% ipython --no-banner

In [1]: import numpy as np

In [2]: np.set_printoptions(suppress=True, linewidth=160)

In [3]: def rnd(a):
   ...:     return np.round(a, 2) + 0
   ...: 

In [4]: K = np.load("mat.npy")

In [5]: K
Out[5]: 
array([[ 1,  0,  2,  0, -2],
       [ 0,  1,  0,  0,  0],
       [ 1,  0,  2,  1,  0],
       [ 2,  0, -1,  2,  0],
       [-2,  0,  0,  1,  2]])

In [6]: # splits into 2 blocks

In [7]: x = np.array([-4, 4, -1, 3, 2])

In [8]: h1 = np.maximum(K @ x, 0)

In [9]: np.maximum(K @ (3 * x), 0)
Out[9]: array([ 0, 12,  0,  0, 45])

In [10]: K.T @ h1
Out[10]: array([-30,   4,   0,  15,  30])

In [11]: np.maximum(K @ x, 0) - np.maximum(-K @ x, 0)
Out[11]: array([-10,   4,  -3,  -1,  15])

In [12]: K * (h1 > 1e-9)[:, None]
Out[12]: 
array([[ 0,  0,  0,  0,  0],
       [ 0,  1,  0,  0,  0],
       [ 0,  0,  0,  0,  0],
       [ 0,  0,  0,  0,  0],
       [-2,  0,  0,  1,  2]])

In [13]: J = np.loadtxt("block7.csv", delimiter=",")

In [14]: rnd(J)
Out[14]: 
array([[ 0.97, -0.13,  0.03,  0.04,  0.11],
       [-0.13,  0.5 ,  0.14,  0.15,  0.44],
       [ 0.03,  0.14,  0.96, -0.04, -0.12],
       [ 0.04,  0.15, -0.04,  0.95, -0.13],
       [ 0.11,  0.44, -0.12, -0.13,  0.62]])

In [15]: vals, evecs = np.linalg.eigh(J)

In [16]: rnd(evecs.T @ J @ evecs)
Out[16]: 
array([[0., 0., 0., 0., 0.],
       [0., 1., 0., 0., 0.],
       [0., 0., 1., 0., 0.],
       [0., 0., 0., 1., 0.],
       [0., 0., 0., 0., 1.]])

In [17]: rnd(np.linalg.eigvalsh(J + -3 * np.eye(5)))
Out[17]: array([-3., -2., -2., -2., -2.])

In [18]: rnd(np.linalg.norm(J, 2) / np.linalg.norm(J))
Out[18]: np.float64(0.5)

In [19]: Uu, s, Vt = np.linalg.svd(J)

In [20]: evecs = Vt[:(s > 1e-8).sum()]

In [21]: rng = np.random.default_rng(349)

In [22]: x = J[2] + 4 * J[1] + rng.integers(2) * np.eye(5)[0]

In [23]: rnd(x)
Out[23]: array([0.53, 2.13, 1.51, 0.58, 1.63])

In [24]: np.linalg.matrix_rank(np.vstack([J, x]))
Out[24]: np.int64(5)

In [25]: rnd(evecs.T @ evecs)
Out[25]: 
array([[ 0.97, -0.13,  0.03,  0.04,  0.11],
       [-0.13,  0.5 ,  0.14,  0.15,  0.44],
       [ 0.03,  0.14,  0.96, -0.04, -0.12],
       [ 0.04,  0.15, -0.04,  0.95, -0.13],
       [ 0.11,  0.44, -0.12, -0.13,  0.62]])

In [26]: Q = K.astype(float).copy()

In [27]: for j in range(5):
    ...:     Q[:, j] -= Q[:, :j] @ (Q[:, :j].T @ Q[:, j])
    ...:     Q[:, j] /= np.linalg.norm(Q[:, j])
    ...: 

In [28]: print(rnd(Q))
[[ 0.32  0.    0.61 -0.08 -0.72]
 [ 0.    1.    0.    0.    0.  ]
 [ 0.32  0.    0.61  0.37  0.62]
 [ 0.63  0.   -0.48  0.58 -0.19]
 [-0.63  0.    0.14  0.72 -0.24]]

In [29]: rk = np.linalg.matrix_rank(J)

In [30]: rk
Out[30]: np.int64(4)

In [31]: ns = np.linalg.svd(J)[2][rk:].T

In [32]: [int(np.linalg.matrix_rank(J[:i])) for i in range(1, len(J) + 1)]
Out[32]: [1, 2, 3, 4, 4]

In [33]: print(np.linalg.matrix_rank(J.T @ J), np.linalg.matrix_rank(J @ J.T))
4 4

In [34]: ns.shape
Out[34]: (5, 1)

In [35]: rnd(ns[:, 0] / ns[np.abs(ns[:, 0]).round(6).argmax(), 0])
Out[35]: array([ 0.25,  1.  , -0.27, -0.31, -0.87])

In [36]: [int(np.linalg.matrix_rank(np.delete(J, i, axis=0))) for i in range(5)]
Out[36]: [4, 4, 4, 4, 4]

In [37]: M2 = np.array([[3, 0, -3], [0, -2, 1], [-2, 1, -1]])

In [38]: arr = np.tril(M2)

In [39]: arr
Out[39]: 
array([[ 3,  0,  0],
       [ 0, -2,  0],
       [-2,  1, -1]])

In [40]: Q, Rm = np.linalg.qr(arr)

In [41]: rnd(Q.T @ Q)
Out[41]: 
array([[1., 0., 0.],
       [0., 1., 0.],
       [0., 0., 1.]])

In [42]: rnd(Rm)
Out[42]: 
array([[-3.61,  0.55, -0.55],
       [ 0.  ,  2.17, -0.32],
       [ 0.  ,  0.  , -0.77]])

In [43]: rnd(abs(Rm[0, 0])), rnd(np.linalg.norm(arr[:, 0]))
Out[43]: (np.float64(3.61), np.float64(3.61))

In [44]: Q.shape, Rm.shape
Out[44]: ((3, 3), (3, 3))

In [45]: rnd(Q @ Rm)
Out[45]: 
array([[ 3.,  0.,  0.],
       [ 0., -2.,  0.],
       [-2.,  1., -1.]])

In [46]: print(rnd(np.linalg.matrix_power(Rm - np.diag(np.diag(Rm)), 3)))
[[0. 0. 0.]
 [0. 0. 0.]
 [0. 0. 0.]]

In [47]: print(rnd(np.sort(np.linalg.eigvals(Rm))))
[-3.61 -0.77  2.17]

In [48]: np.einsum("ij,ji->", arr, arr)
Out[48]: np.int64(14)

In [49]: rnd(np.linalg.det(arr.T))
Out[49]: np.float64(6.0)

In [50]: np.kron(np.eye(2, dtype=int), arr)
Out[50]: 
array([[ 3,  0,  0,  0,  0,  0],
       [ 0, -2,  0,  0,  0,  0],
       [-2,  1, -1,  0,  0,  0],
       [ 0,  0,  0,  3,  0,  0],
       [ 0,  0,  0,  0, -2,  0],
       [ 0,  0,  0, -2,  1, -1]])

In [51]: rnd(np.linalg.det(2 * arr)), rnd(np.linalg.det(arr))
Out[51]: (np.float64(48.0), np.float64(6.0))

In [52]: Q = arr.astype(float).copy()

In [53]: for j in range(3):
    ...:     Q[:, j] -= Q[:, :j] @ (Q[:, :j].T @ Q[:, j])
    ...:     Q[:, j] /= np.linalg.norm(Q[:, j])
    ...: 

In [54]: print(rnd(Q.T @ arr))
[[ 3.61 -0.55  0.55]
 [ 0.    2.17 -0.32]
 [ 0.    0.    0.77]]

In [55]: rnd(Q.T @ Q)
Out[55]: 
array([[1., 0., 0.],
       [0., 1., 0.],
       [0., 0., 1.]])

In [56]: Q, evecs = np.linalg.qr(arr[:, :2])[0], np.linalg.qr(arr[:, 2:])[0]

In [57]: s = np.linalg.svd(Q.T @ evecs, compute_uv=False)

In [58]: rnd(np.linalg.norm(Q @ Q.T - evecs @ evecs.T, 2))
Out[58]: np.float64(1.0)

In [59]: (s > 0.9).sum()
Out[59]: np.int64(0)

In [60]: M2 = np.array([[0, 1, 1, 0, -1],
    ...:     [0, 1, 0, -1, -2],
    ...:     [0, -2, 0, -1, -2],
    ...:     [-2, -2, 0, 2, -2],
    ...:     [-1, 0, 0, 2, 0]])

In [61]: E = M2.T @ M2

In [62]: E
Out[62]: 
array([[ 5,  4,  0, -6,  4],
       [ 4, 10,  1, -3,  5],
       [ 0,  1,  1,  0, -1],
       [-6, -3,  0, 10,  0],
       [ 4,  5, -1,  0, 13]])

In [63]: x = np.array([0, -2, -1, 1, 0])

In [64]: y = E @ x

In [65]: y
Out[65]: array([-14, -24,  -3,  16,  -9])

In [66]: rnd(np.linalg.solve(E, y + E[:, 4]))
Out[66]: array([ 0., -2., -1.,  1.,  1.])

In [67]: print(rnd(np.linalg.solve(E, y)))
[ 0. -2. -1.  1.  0.]

In [68]: rnd(np.linalg.solve(E, E[:, 2]))
Out[68]: array([0., 0., 1., 0., 0.])
